$ ipython --no-banner

In [1]: import numpy as np

In [2]: from numpy import linalg as LA

In [3]: np.set_printoptions(precision=1, suppress=True, linewidth=160)

In [4]: rnd = lambda a: np.round(a, 1) + 0

In [5]: K = np.load("block1.npy")

In [6]: K
Out[6]: 
array([[ 0.3, -0.1, -0.4, -0.2],
       [ 3.1, -6.1, -0.5,  2.7],
       [-2.1,  3.6,  0.1, -1.8],
       [ 4.1, -8.1, -0.1,  3.8],
       [-2. ,  3.4, -0.1, -1.5],
       [-2.1,  4.4, -0.3, -2.2],
       [-0.5,  2.5,  0.3, -1.6],
       [ 0. , -0.6,  0. ,  0.4],
       [ 1.8, -3.4, -0.3,  1.7],
       [-1.9,  3.5,  0.1, -1.1],
       [-4.1,  8.3,  0.4, -4.4],
       [-4. ,  8.4,  0. , -4.7],
       [-0.9,  0.1, -0.3, -0.7],
       [ 4.1, -7.6,  0.6,  4. ],
       [-1. ,  2.5,  0.1, -1.1]])

In [7]: basis = K[[4, 0]].astype(float)

In [8]: for _ in range(5):
   ...:     idx = LA.norm(K[:, None] - basis, axis=-1).argmin(axis=1)
   ...:     basis = np.array([K[idx == j].mean(axis=0) for j in range(2)])
   ...: 

In [9]: idx
Out[9]: array([1, 1, 0, 1, 0, 0, 0, 1, 1, 0, 0, 0, 0, 1, 0])

In [10]: rnd(basis)
Out[10]: 
array([[-2.1,  4.1,  0. , -2.1],
       [ 2.2, -4.3, -0.1,  2.1]])

In [11]: np.abs(basis[1] - basis[0]).argmax()
Out[11]: np.int64(1)

In [12]: rnd(basis[1] - basis[0])
Out[12]: array([ 4.3, -8.4, -0.2,  4.2])

In [13]: np.bincount(idx)
Out[13]: array([9, 6])
